% python3 -q
>>> import numpy as np
>>> from numpy import linalg as LA
>>> np.set_printoptions(precision=1, suppress=True, linewidth=120, legacy="1.25")
>>> X = np.array([[2, 0, 1], [2, 1, 0], [3, 2, 0], [3, 1, 2]])
>>> X[:, 2] = 3 * X[:, 0]
>>> print(X)
[[2 0 6]
 [2 1 6]
 [3 2 9]
 [3 1 9]]
>>> print(np.abs(np.diag(LA.qr(X)[1])) > 1e-9)
[ True  True False]
>>> print(np.round(np.trace(LA.pinv(X) @ X), 1))
2.0
>>> print(np.allclose(X[:-1].T @ LA.lstsq(X[:-1].T, X[-1])[0], X[-1]))
True
>>> rank = LA.matrix_rank(X)
>>> print(rank)
2
>>> null = LA.svd(X)[2][rank:].T
>>> print(np.round(null[:, 0] / null[np.abs(null[:, 0]).round(6).argmax(), 0], 1) + 0)
[ 1.   0.  -0.3]
>>> print(LA.matrix_rank(X.T @ X), LA.matrix_rank(X @ X.T))
2 2
>>> print([int(LA.matrix_rank(np.delete(X, i, axis=0))) for i in range(4)])
[2, 2, 2, 2]
>>> M = np.load("layer7.npy")
>>> print(M)
[[ 0.2  0.5  0.6  0.2]
 [-0.3  0.6 -0.5  1.8]
 [ 0.6 -1.4 -1.   0.6]
 [-0.5  0.3 -1.3  0.8]
 [-0.7  2.1  0.   0.7]
 [ 0.  -0.6 -2.7  0.2]
 [ 0.6 -0.4  0.8 -1.7]
 [ 1.6  0.  -0.1 -0.1]
 [ 0.3 -0.8  1.  -0.4]
 [ 0.6 -0.3 -1.8 -2.4]
 [-2.2  1.7  0.6 -0.4]
 [ 1.1 -0.4  0.5 -1.2]
 [ 1.3 -1.2 -0.5  0. ]
 [-0.5  0.4 -1.2  0.7]
 [ 0.3  5.7 -3.   0.3]
 [ 0.1  2.5 -0.2 -0.7]
 [ 1.6 -0.1 -0.1  0.2]
 [-0.5 -0.5 -1.2  0.3]
 [ 0.9  0.6  0.6 -0.4]
 [-1.3  0.6 -1.5  2.8]]
>>> vec = np.array([0, 2, -3, -3])
>>> target = M @ vec
>>> print(np.round(LA.pinv(M) @ M, 1) + 0)
[[1. 0. 0. 0.]
 [0. 1. 0. 0.]
 [0. 0. 1. 0.]
 [0. 0. 0. 1.]]
>>> print(np.round(LA.solve(M.T @ M, M.T @ target), 1) + 0)
[ 0.  2. -3. -3.]
>>> print(np.round(LA.lstsq(M, target)[0], 1) + 0)
[ 0.  2. -3. -3.]
>>> print(target)
[-1.4 -2.7 -1.6  2.1  2.1  6.3  1.9  0.6 -3.4 12.   2.8  1.3 -0.9  2.3 19.5  7.7 -0.5  1.7  0.6 -2.7]
>>> rng = np.random.default_rng(92)
>>> target = target + 0.1 * rng.normal(size=20)
>>> print(target)
[-1.6 -2.8 -1.7  2.   2.1  6.4  1.8  0.6 -3.4 12.   2.8  1.4 -0.8  2.3 19.4  7.6 -0.5  1.7  0.6 -2.7]
>>> beta, *_ = LA.lstsq(M, target)
>>> print(beta.round(1) + 0)
[ 0.  2. -3. -3.]
>>> print([round(float(LA.norm(LA.solve(M.T @ M + lam * np.eye(4), M.T @ target))), 2) for lam in (0, 1, 10, 100)])
[4.69, 4.49, 3.35, 1.14]
>>> print(np.round(M.T @ (target - M @ beta), 1) + 0)
[0. 0. 0. 0.]
>>> print(round(float(LA.norm(target - M @ beta)), 1))
0.4
>>> vec = np.array([-1, 1, 2, -2])
>>> a = np.maximum(M @ vec, 0)
>>> print(a)
[1.1 0.  0.  0.  1.4 0.  4.  0.  1.7 0.3 5.9 1.9 0.  0.  0.  3.4 0.  0.  1.7 0. ]
>>> print(np.tanh(M @ vec))
[ 0.8 -1.  -1.  -1.   0.9 -1.   1.  -0.9  0.9  0.3  1.   1.  -1.  -1.  -0.8  1.  -1.  -1.   0.9 -1. ]
>>> print(M.T @ a)
[ -6.7  19.2   9.9 -14.7]
>>> cen = (M - M.mean(axis=0)) / M.std(axis=0)
>>> print(cen.std(axis=0))
[1. 1. 1. 1.]
>>> beta = LA.lstsq(np.delete(cen, 2, axis=1), cen[:, 2])[0]
>>> print(np.abs(beta).argmax())
2
>>> print(np.round(1 - np.var(cen[:, 2] - np.delete(cen, 2, axis=1) @ beta), 1))
0.1
>>> data = np.load("run16.npy")
>>> print(data)
[[0 0 1 0]
 [0 0 1 1]
 [1 1 0 1]
 [0 1 1 0]]
>>> f = np.array([2, 0, -1, -8])
>>> A2 = data + np.outer(f, np.eye(4)[0])
>>> print(LA.matrix_rank(A2 - data))
1
>>> print(A2)
[[ 2.  0.  1.  0.]
 [ 0.  0.  1.  1.]
 [ 0.  1.  0.  1.]
 [-8.  1.  1.  0.]]
>>> print(LA.matrix_rank(LA.inv(A2) - LA.inv(data), tol=1e-8))
1
>>> P = np.triu(np.array([[2, 2, 0, 2], [3, 3, 3, 2], [1, 2, 2, 1], [3, 3, 1, 0]]), 1) + np.eye(4)
>>> A2 = P @ data @ LA.inv(P)
>>> print(A2)
[[ 0.  2. -1. -1.]
 [ 3. -1.  6. -6.]
 [ 1.  0.  1. -2.]
 [ 0.  1. -2.  0.]]
>>> print(np.round(np.poly(A2), 1) + 0)
[ 1.  0. -4. -2.  1.]
>>> w, evecs = LA.eigh(data)
>>> vec = np.array([0, -1, 0, 1])
>>> print(evecs * np.abs(w) @ evecs.T)
[[ 0.8  0.5 -0.1  0.5]
 [ 0.5  1.3  0.3  0.3]
 [-0.1  0.3  1.7  0.3]
 [ 0.5  0.3  0.3  1.3]]
>>> print(LA.eigvalsh(data[1:, 1:]))
[-1. -1.  2.]
>>> print(np.abs(data).sum(axis=1).max(), np.round(np.abs(w).max(), 1))
3 2.2
>>> print(evecs * np.maximum(w, 0) @ evecs.T)
[[0.4 0.2 0.4 0.2]
 [0.2 0.6 0.7 0.6]
 [0.4 0.7 0.8 0.7]
 [0.2 0.6 0.7 0.6]]
>>> def softmax(z):
...     e = np.exp(z - z.max(axis=-1, keepdims=True))
...     return e / e.sum(axis=-1, keepdims=True)
... 
>>> print(softmax(data[3] + 5))
[0.1 0.4 0.4 0.1]
>>> print(np.round(softmax(10 * data[3]), 1) + 0)
[0.  0.5 0.5 0. ]
>>> scores = data @ data.T / np.sqrt(4)
>>> print(softmax(scores).round(6).argmax(axis=1))
[0 1 2 3]
>>> print(softmax(scores)[3] @ data)
[0.2 0.6 0.8 0.4]
>>> print(softmax(scores))
[[0.3 0.3 0.2 0.3]
 [0.2 0.4 0.2 0.2]
 [0.1 0.2 0.5 0.2]
 [0.2 0.2 0.2 0.4]]
>>> C = 10 * np.array([[-1.4, -1.4, -1.3], [-1.1, 0.3, -0.3]])
>>> idx = rng.integers(0, 2, 13)
>>> K = C[idx] + rng.normal(size=(13, 3))
>>> print(K)
[[-15.5 -14.3 -12.9]
 [ -8.9   5.   -2.7]
 [-13.8 -14.  -12.4]
 [-11.5   2.    0.3]
 [-12.1   0.2  -2.4]
 [-10.2   2.2  -3.6]
 [-14.4 -13.4 -12.6]
 [-11.2   2.6  -3.5]
 [-13.3 -13.6 -12.5]
 [-13.3 -13.7 -12.9]
 [-10.3   1.8  -2.9]
 [-14.7 -13.4 -12.6]
 [-13.3 -15.4 -12.1]]
>>> cen = K - K.mean(axis=0)
>>> U, sv, Vt = LA.svd(cen, full_matrices=False)
>>> print(np.round(sv ** 2 / (sv ** 2).sum(), 1) + 0)
[1. 0. 0.]
>>> print(np.abs(U[:, 0]).argmax())
1
>>> A2 = np.array([[2, 1, 2], [-3, 2, 2], [2, 1, -3]])
>>> print(np.vstack([K, A2.T]).shape)
(16, 3)
>>> print(LA.matrix_rank(np.vstack([K, A2.T])))
3
>>> print(LA.matrix_rank(K @ A2))
3
>>> dist = LA.norm(K[:, None] - K[None], axis=-1)
>>> print(np.unravel_index(dist.round(6).argmax(), dist.shape))
(1, 12)
>>> print((dist + 1e9 * np.eye(13)).round(6).argmin(axis=1))
[11  5  8  4 10 10 11  5  9  8  5  6  2]
>>> print(dist[10].round(6).argsort(kind="stable")[:4])
[10  5  7  4]
>>> print(LA.matrix_rank(dist ** 2))
5
>>> C = K[[8, 3]].astype(float)
>>> for _ in range(6):
...     idx = LA.norm(K[:, None] - C, axis=-1).argmin(axis=1)
...     C = np.array([K[idx == j].mean(axis=0) for j in range(2)])
... 
>>> print(idx)
[0 1 0 1 1 1 0 1 0 0 1 0 0]
>>> print(np.abs(C[1] - C[0]).argmax())
1
>>> print(C[1] - C[0])
[ 3.3 16.3 10.1]
>>> w1 = np.array([[5, 5, 5, 3], [0, 0, 3, 3], [1, 5, 1, 1]])
>>> beta = np.array([0, 5, -2, -5])
>>> H = np.maximum(K @ w1 + beta, 0)
>>> print(LA.matrix_rank(H))
0
>>> C = np.array([[-7, -4], [7, -5], [-6, 5], [-1, 5]])
>>> print((H @ C).round(6).argmax(axis=1))
[0 0 0 0 0 0 0 0 0 0 0 0 0]
>>> print(w1 @ C)
[[-33  -5]
 [-21  30]
 [ 21 -19]]
>>> E = np.load("x.npy")
>>> print(E)
[[ 0 -1  5  3 -2]
 [ 1  0 -1 -2  2]
 [-5  1  0  0 -5]
 [-3  2  0  0  2]
 [ 2 -2  5 -2  0]]
>>> cen = M - M.mean(axis=0)
>>> evecs = LA.svd(cen)[2][:3]
>>> A2 = cen - cen @ evecs.T @ evecs
>>> print(round(float(LA.norm(A2) / LA.norm(cen)), 1))
0.3
>>> print((cen @ evecs.T).std(axis=0))
[1.7 1.2 1. ]
>>> print(np.round(np.cov(cen @ evecs.T, rowvar=False), 1) + 0)
[[3.  0.  0. ]
 [0.  1.5 0. ]
 [0.  0.  1. ]]
>>> print(np.diag(evecs.T @ evecs))
[0.4 1.  1.  0.7]
>>> vec = np.array([9, 4, 7, 0, 0])
>>> print(np.round(LA.eigvals(E).real, 1) + 0)
[0. 0. 0. 0. 0.]
>>> O = LA.solve(np.eye(5) - E, np.eye(5) + E)
>>> print(np.round(O @ O.T, 1) + 0)
[[1. 0. 0. 0. 0.]
 [0. 1. 0. 0. 0.]
 [0. 0. 1. 0. 0.]
 [0. 0. 0. 1. 0.]
 [0. 0. 0. 0. 1.]]
>>> A2 = E + rng.integers(-2, 3, (5, 4)) @ rng.integers(-2, 3, (4, 5))
>>> print(A2)
[[  0  -7   1  -3  -2]
 [ -2   1 -10  -3   2]
 [-11  -1  -1  -1  -5]
 [ -4   4  -1   4   2]
 [ -1  -7   6  -3   0]]
>>> print(np.abs(A2 - E).sum(axis=1))
[16 14 10  8 10]
>>> print(LA.matrix_rank(A2 - E, tol=1e-8))
4
>>> print(A2 - E)
[[ 0 -6 -4 -6  0]
 [-3  1 -9 -1  0]
 [-6 -2 -1 -1  0]
 [-1  2 -1  4  0]
 [-3 -5  1 -1  0]]
>>> print(np.allclose(E[:-1].T @ LA.lstsq(E[:-1].T, E[-1])[0], E[-1]))
True
>>> print(round(np.trace(LA.pinv(E) @ E), 1))
4.0
>>> print(np.unique(E.round(6), axis=0).shape)
(5, 5)
>>> print(np.round(E @ LA.pinv(E) @ E, 1) + 0)
[[ 0. -1.  5.  3. -2.]
 [ 1.  0. -1. -2.  2.]
 [-5.  1.  0.  0. -5.]
 [-3.  2.  0.  0.  2.]
 [ 2. -2.  5. -2.  0.]]
>>> print(LA.lstsq(E[:-1].T, E[-1])[2])
4
>>> print(np.abs(np.diag(LA.qr(E)[1])) > 1e-9)
[ True  True  True  True False]
>>> A2 = np.array([[0, -1, -2], [-1, 0, 2], [2, 2, -2]])
>>> C = np.array([[3]])
>>> A = np.block([[A2, np.array([[-3], [-3], [-1]])], [np.zeros((1, 3)), C]])
>>> print(A)
[[ 0. -1. -2. -3.]
 [-1.  0.  2. -3.]
 [ 2.  2. -2. -1.]
 [ 0.  0.  0.  3.]]
>>> U, sv, Vt = LA.svd(A)
>>> print(sv)
[5.3 4.1 2.3 0.1]
>>> print(np.argmax(sv[:-1] / (sv[1:] + 1e-6)) + 1)
3
>>> A2 = U[:, :3] @ np.diag(sv[:3]) @ Vt[:3]
>>> print(LA.matrix_rank(A, rtol=0.05))
3
>>> print(np.round(LA.norm(A - A2, 2), 1), round(sv[3], 1))
0.1 0.1
>>> print(round(float(LA.norm(A - A2) / LA.norm(A)), 1))
0.0
>>> W0 = np.load("arr.npy")
>>> print(W0)
[[-2.  1.  0.  0.]
 [ 0. -2.  1.  0.]
 [ 0.  0. -2.  1.]
 [ 0.  0.  0. -2.]]
>>> w, evecs = LA.eig(W0)
>>> print(W0 @ evecs[:, 0] - w[0] * evecs[:, 0])
[0. 0. 0. 0.]
>>> print(w)
[-2. -2. -2. -2.]
>>> idx = rng.permutation(5)
>>> print(idx)
[4 1 0 2 3]
>>> A2 = E[idx][:, idx]
>>> print(np.trace(A2))
0
>>> print(np.round(np.sort(np.abs(LA.eigvals(A2))), 1) + 0)
[0.  3.6 3.6 8.  8. ]
>>> print(A2)
[[ 0 -2  2  5 -2]
 [ 2  0  1 -1 -2]
 [-2 -1  0  5  3]
 [-5  1 -5  0  0]
 [ 2  2 -3  0  0]]
>>> A2 = np.c_[K[:, :2] @ np.array([[4, 2], [4, 2]]), np.array([0, 1, -3, -3, -2, 1, -3, 3, 3, 0, 1, 1, -1])]
>>> print(A2)
[[-119.1  -59.6    0. ]
 [ -15.4   -7.7    1. ]
 [-111.2  -55.6   -3. ]
 [ -37.9  -19.    -3. ]
 [ -47.7  -23.8   -2. ]
 [ -31.9  -15.9    1. ]
 [-111.3  -55.6   -3. ]
 [ -34.5  -17.3    3. ]
 [-107.6  -53.8    3. ]
 [-108.   -54.     0. ]
 [ -34.   -17.     1. ]
 [-112.3  -56.2    1. ]
 [-114.8  -57.4   -1. ]]
>>> print(LA.matrix_rank(np.c_[K, A2]))
4
>>> print(np.round(LA.lstsq(K, A2[:, 0])[0], 1) + 0)
[4. 4. 0.]
>>> print(LA.norm(LA.qr(K)[0].T @ A2, axis=0) ** 2 / ((A2 ** 2).sum(axis=0) + 1e-12))
[1.  1.  0.4]
>>> print(np.round(LA.norm(A2 - K @ LA.lstsq(K, A2)[0], axis=0), 1) + 0)
[0.  0.  5.6]
>>> vec = np.array([2, -3, 3, 3])
>>> target = W0 @ vec
>>> print(target)
[-7.  9. -3. -6.]
>>> print(LA.solve(W0, target))
[ 2. -3.  3.  3.]
>>> print(LA.solve(W0, 3 * target))
[ 6. -9.  9.  9.]
>>> print(LA.solve(W0, target + W0[:, 3]))
[ 2. -3.  3.  4.]
>>> mat = np.load("m.npy")
>>> print(mat)
[[ 8.6  6.2 -2.8 -3.7 -1.1]
 [ 7.4  6.8 -6.5 -6.1  0.5]
 [ 8.2  4.6 -1.9 -3.2 -0.6]]
>>> print(softmax(mat).sum(axis=1))
[1. 1. 1.]
>>> print(np.round(softmax(mat[1]), 1) + 0)
[0.6 0.4 0.  0.  0. ]
>>> print(np.round(softmax(10 * mat[1]), 1) + 0)
[1. 0. 0. 0. 0.]
>>> print(np.round(softmax(mat[1] + -2), 1) + 0)
[0.6 0.4 0.  0.  0. ]
>>> scores = mat @ mat.T / np.sqrt(5)
>>> print(np.round(softmax(scores), 1) + 0)
[[0. 1. 0.]
 [0. 1. 0.]
 [0. 1. 0.]]
>>> mat @ mat
Traceback (most recent call last):
  File "<python-input-160>", line 1, in <module>
    mat @ mat
    ~~~~^~~~~
ValueError: matmul: Input operand 1 has a mismatch in its core dimension 0, with gufunc signature (n?,k),(k,m?)->(n?,m?) (size 3 is different from 5)
>>> G = mat.T @ mat
>>> print((mat @ mat.T).shape)
(3, 3)
>>> print(np.diag(G))
[196.  105.8  53.7  61.1   1.8]
>>> A2 = mat + rng.integers(-2, 3, (3, 2)) @ rng.integers(-2, 3, (2, 5))
>>> print(A2)
[[ 14.6  10.2   5.2  -7.7  -1.1]
 [  3.4   4.8 -10.5  -6.1   0.5]
 [  3.2   1.6  -7.9  -1.2  -0.6]]
>>> print(np.abs(A2 - mat).sum(axis=1))
[22. 10. 16.]
>>> print(np.round(LA.svd(A2 - mat, compute_uv=False), 1) + 0)
[15.4  2.   0. ]
>>> A2 = mat / LA.norm(mat, axis=1, keepdims=True)
>>> G = A2 @ A2.T
>>> print(np.round(np.degrees(np.arccos(np.clip(G[2, 1], -1, 1))), 1))
24.9
>>> print((np.abs(G) > 0.9).astype(int))
[[1 1 1]
 [1 1 1]
 [1 1 1]]
